In [1]: import numpy as np

In [2]: np.set_printoptions(precision=2, suppress=True, linewidth=160)

In [3]: mat = np.load("run18.npy")

In [4]: mat
Out[4]: 
array([[ 3,  3,  0,  0,  3,  2],
       [ 1,  2,  1,  3,  1,  2],
       [ 2,  3,  3,  0,  1,  2],
       [ 7, 11,  4, 12,  7, 10]])

In [5]: # row 3 is much longer than the rest

In [6]: gram = mat.T @ mat

In [7]: (mat @ mat.T).shape
Out[7]: (4, 4)

In [8]: gram
Out[8]: 
array([[ 63,  94,  35,  87,  61,  82],
       [ 94, 143,  55, 138,  91, 126],
       [ 35,  55,  26,  51,  32,  48],
       [ 87, 138,  51, 153,  87, 126],
       [ 61,  91,  32,  87,  60,  80],
       [ 82, 126,  48, 126,  80, 112]])

In [9]: np.round(np.linalg.eigvalsh(gram)[::-1], 2) + 0
Out[9]: array([533.36,  16.55,   7.09,   0.  ,   0.  ,   0.  ])

In [10]: np.diag(gram)
Out[10]: array([ 63, 143,  26, 153,  60, 112])

In [11]: np.trace(gram), (mat ** 2).sum()
Out[11]: (np.int64(557), np.int64(557))

In [12]: U, sv, VT = np.linalg.svd(mat)

In [13]: sv.round(2) + 0
Out[13]: array([23.09,  4.07,  2.66,  0.  ])

In [14]: np.argmax(sv[:-1] / (sv[1:] + 1e-6)) + 1
Out[14]: np.int64(3)

In [15]: B = U[:, :3] @ np.diag(sv[:3]) @ VT[:3]

In [16]: np.linalg.matrix_rank(mat, rtol=0.05)
Out[16]: np.int64(3)

In [17]: round(np.abs(mat - B).max(), 2)
Out[17]: np.float64(0.0)

In [18]: np.linalg.matrix_rank(B)
Out[18]: np.int64(3)

In [19]: round(float(np.linalg.norm(mat - B, 2)), 2), round(sv[3], 2)
Out[19]: (0.0, np.float64(0.0))

In [20]: B.round(2) + 0
Out[20]: 
array([[ 3.,  3.,  0.,  0.,  3.,  2.],
       [ 1.,  2.,  1.,  3.,  1.,  2.],
       [ 2.,  3.,  3.,  0.,  1.,  2.],
       [ 7., 11.,  4., 12.,  7., 10.]])

In [21]: J = np.array([[13, -3, 2, 2, 9, -3, 3],
    ...:     [-3, 10, 8, -3, 3, -12, 1],
    ...:     [2, 8, 8, -2, 6, -12, 2],
    ...:     [2, -3, -2, 1, 0, 3, 0],
    ...:     [9, 3, 6, 0, 9, -9, 3],
    ...:     [-3, -12, -12, 3, -9, 18, -3],
    ...:     [3, 1, 2, 0, 3, -3, 1]])

In [22]: # rank 2

In [23]: r = np.linalg.matrix_rank(mat)

In [24]: r
Out[24]: np.int64(3)

In [25]: N = np.linalg.svd(mat)[2][r:].T

In [26]: np.linalg.matrix_rank(mat.T @ mat), np.linalg.matrix_rank(mat @ mat.T)
Out[26]: (np.int64(3), np.int64(3))

In [27]: N.shape
Out[27]: (6, 3)

In [28]: [int(np.linalg.matrix_rank(mat[:i])) for i in range(1, len(mat) + 1)]
Out[28]: [1, 2, 3, 3]

In [29]: np.allclose(mat @ N, 0)
Out[29]: True

In [30]: np.round(mat @ N, 2) + 0
Out[30]: 
array([[0., 0., 0.],
       [0., 0., 0.],
       [0., 0., 0.],
       [0., 0., 0.]])

In [31]: r = np.linalg.matrix_rank(J)

In [32]: r
Out[32]: np.int64(2)

In [33]: N = np.linalg.svd(J)[2][r:].T

In [34]: np.linalg.matrix_rank(J.T @ J), np.linalg.matrix_rank(J @ J.T)
Out[34]: (np.int64(2), np.int64(2))

In [35]: N.shape
Out[35]: (7, 5)

In [36]: [int(np.linalg.matrix_rank(np.delete(J, i, axis=0))) for i in range(7)]
Out[36]: [2, 2, 2, 2, 2, 2, 2]

In [37]: evals, V = np.linalg.eigh(J)

In [38]: x0 = np.array([-1, 1, 1, -3, -1, -3, -2])

In [39]: np.round(V * np.abs(evals) @ V.T, 2) + 0
Out[39]: 
array([[ 13.,  -3.,   2.,   2.,   9.,  -3.,   3.],
       [ -3.,  10.,   8.,  -3.,   3., -12.,   1.],
       [  2.,   8.,   8.,  -2.,   6., -12.,   2.],
       [  2.,  -3.,  -2.,   1.,   0.,   3.,   0.],
       [  9.,   3.,   6.,   0.,   9.,  -9.,   3.],
       [ -3., -12., -12.,   3.,  -9.,  18.,  -3.],
       [  3.,   1.,   2.,   0.,   3.,  -3.,   1.]])

In [40]: (np.sign(V[:, -1].round(6)) == np.sign(V[0, -1].round(6))).astype(int)
Out[40]: array([1, 1, 1, 0, 1, 0, 1])

In [41]: np.unique(J.round(6), axis=0).shape
Out[41]: (7, 7)

In [42]: np.round(J @ np.linalg.pinv(J) @ J, 2) + 0
Out[42]: 
array([[ 13.,  -3.,   2.,   2.,   9.,  -3.,   3.],
       [ -3.,  10.,   8.,  -3.,   3., -12.,   1.],
       [  2.,   8.,   8.,  -2.,   6., -12.,   2.],
       [  2.,  -3.,  -2.,   1.,   0.,   3.,   0.],
       [  9.,   3.,   6.,   0.,   9.,  -9.,   3.],
       [ -3., -12., -12.,   3.,  -9.,  18.,  -3.],
       [  3.,   1.,   2.,   0.,   3.,  -3.,   1.]])

In [43]: np.abs(np.diag(np.linalg.qr(J)[1])) > 1e-9
Out[43]: array([ True,  True, False, False, False, False, False])

In [44]: np.linalg.lstsq(J[:-1].T, J[-1])[2]
Out[44]: np.int32(2)

In [45]: U, sv, VT = np.linalg.svd(J)

In [46]: sv.round(2) + 0
Out[46]: array([40.44, 19.56,  0.  ,  0.  ,  0.  ,  0.  ,  0.  ])

In [47]: np.argmax(sv[:-1] / (sv[1:] + 1e-6)) + 1
Out[47]: np.int64(2)

In [48]: B = U[:, :2] @ np.diag(sv[:2]) @ VT[:2]

In [49]: B.round(2) + 0
Out[49]: 
array([[ 13.,  -3.,   2.,   2.,   9.,  -3.,   3.],
       [ -3.,  10.,   8.,  -3.,   3., -12.,   1.],
       [  2.,   8.,   8.,  -2.,   6., -12.,   2.],
       [  2.,  -3.,  -2.,   1.,   0.,   3.,   0.],
       [  9.,   3.,   6.,   0.,   9.,  -9.,   3.],
       [ -3., -12., -12.,   3.,  -9.,  18.,  -3.],
       [  3.,   1.,   2.,   0.,   3.,  -3.,   1.]])

In [50]: np.linalg.matrix_rank(J, rtol=0.05)
Out[50]: np.int64(2)

In [51]: A = np.array([[0, 0, 0, 5],
    ...:     [4, 3, 3, 5],
    ...:     [0, 2, 5, 2],
    ...:     [2, 4, 4, 4],
    ...:     [4, 4, 4, 0],
    ...:     [2, 5, 2, 3],
    ...:     [4, 0, 4, 5]])

In [52]: A[3] = A[5]

In [53]: A
Out[53]: 
array([[0, 0, 0, 5],
       [4, 3, 3, 5],
       [0, 2, 5, 2],
       [2, 5, 2, 3],
       [4, 4, 4, 0],
       [2, 5, 2, 3],
       [4, 0, 4, 5]])

In [54]: # row 5 repeats row 3

In [55]: hat = A @ np.linalg.solve(A.T @ A, A.T)

In [56]: np.diag(hat)
Out[56]: array([0.55, 0.36, 0.97, 0.4 , 0.61, 0.4 , 0.7 ])

In [57]: np.linalg.matrix_rank(np.eye(7) - hat)
Out[57]: np.int64(3)

In [58]: np.round(hat @ A[:, 3], 2) + 0
Out[58]: array([5., 5., 2., 3., 0., 3., 5.])

In [59]: rng = np.random.default_rng(55)

In [60]: z = rng.integers(0, 2, 7)

In [61]: X = (z[:, None] == z) * -3 + np.eye(7)

In [62]: X
Out[62]: 
array([[-2., -3., -3., -3.,  0.,  0., -3.],
       [-3., -2., -3., -3.,  0.,  0., -3.],
       [-3., -3., -2., -3.,  0.,  0., -3.],
       [-3., -3., -3., -2.,  0.,  0., -3.],
       [ 0.,  0.,  0.,  0., -2., -3.,  0.],
       [ 0.,  0.,  0.,  0., -3., -2.,  0.],
       [-3., -3., -3., -3.,  0.,  0., -2.]])

In [63]: # 2 blocks once reordered

In [64]: [round(float(np.linalg.det(X[:i, :i])), 2) + 0 for i in range(1, 8)]
Out[64]: [-2.0, -5.0, -8.0, -11.0, 22.0, 55.0, 70.0]

In [65]: np.all(np.linalg.eigvalsh(X) > 0)
Out[65]: np.False_
